$ python -q
>>> import numpy as np
>>> np.set_printoptions(precision=2, suppress=True, linewidth=160)
>>> rnd = lambda a: np.round(a, 2) + 0
>>> feats = np.load("m.npy")
>>> feats
array([[-3, -2, -4, -9,  3, -6],
       [-3, -2, -4, -9,  3, -6],
       [ 5,  6,  4, -1, 11,  2]])
>>> rk = np.linalg.matrix_rank(feats)
>>> rk
np.int64(2)
>>> ns = np.linalg.svd(feats)[2][rk:].T
>>> np.allclose(feats @ ns, 0)
True
>>> [int(np.linalg.matrix_rank(feats[:i])) for i in range(1, len(feats) + 1)]
[1, 1, 2]
>>> np.linalg.matrix_rank(feats.T @ feats), np.linalg.matrix_rank(feats @ feats.T)
(np.int64(2), np.int64(2))
>>> Uu, sigma, vt = np.linalg.svd(feats)
>>> rnd(sigma)
array([17.69, 14.14,  0.  ])
>>> M2 = Uu[:, :2] @ np.diag(sigma[:2]) @ vt[:2]
>>> rnd(np.linalg.norm(feats - M2, 2)), rnd(sigma[2])
(np.float64(0.0), np.float64(0.0))
>>> np.linalg.matrix_rank(M2)
np.int64(2)
>>> rnd(np.abs(feats - M2).max())
np.float64(0.0)
>>> x = np.array([6, 4, 2, 3, 6, 6])
>>> h = np.maximum(feats @ x, 0)
>>> feats.T @ h
array([ 685,  822,  548, -137, 1507,  274])
>>> np.tanh(feats @ x)
array([-1., -1.,  1.])
>>> M2 = feats / np.sqrt((feats ** 2).mean(axis=1, keepdims=True))
>>> np.linalg.matrix_rank(M2) == np.linalg.matrix_rank(feats)
np.True_
>>> feats - feats.mean(axis=1, keepdims=True)
array([[ 0.5,  1.5, -0.5, -5.5,  6.5, -2.5],
       [ 0.5,  1.5, -0.5, -5.5,  6.5, -2.5],
       [ 0.5,  1.5, -0.5, -5.5,  6.5, -2.5]])
>>> rnd(M2[0])
array([-0.59, -0.39, -0.79, -1.77,  0.59, -1.18])
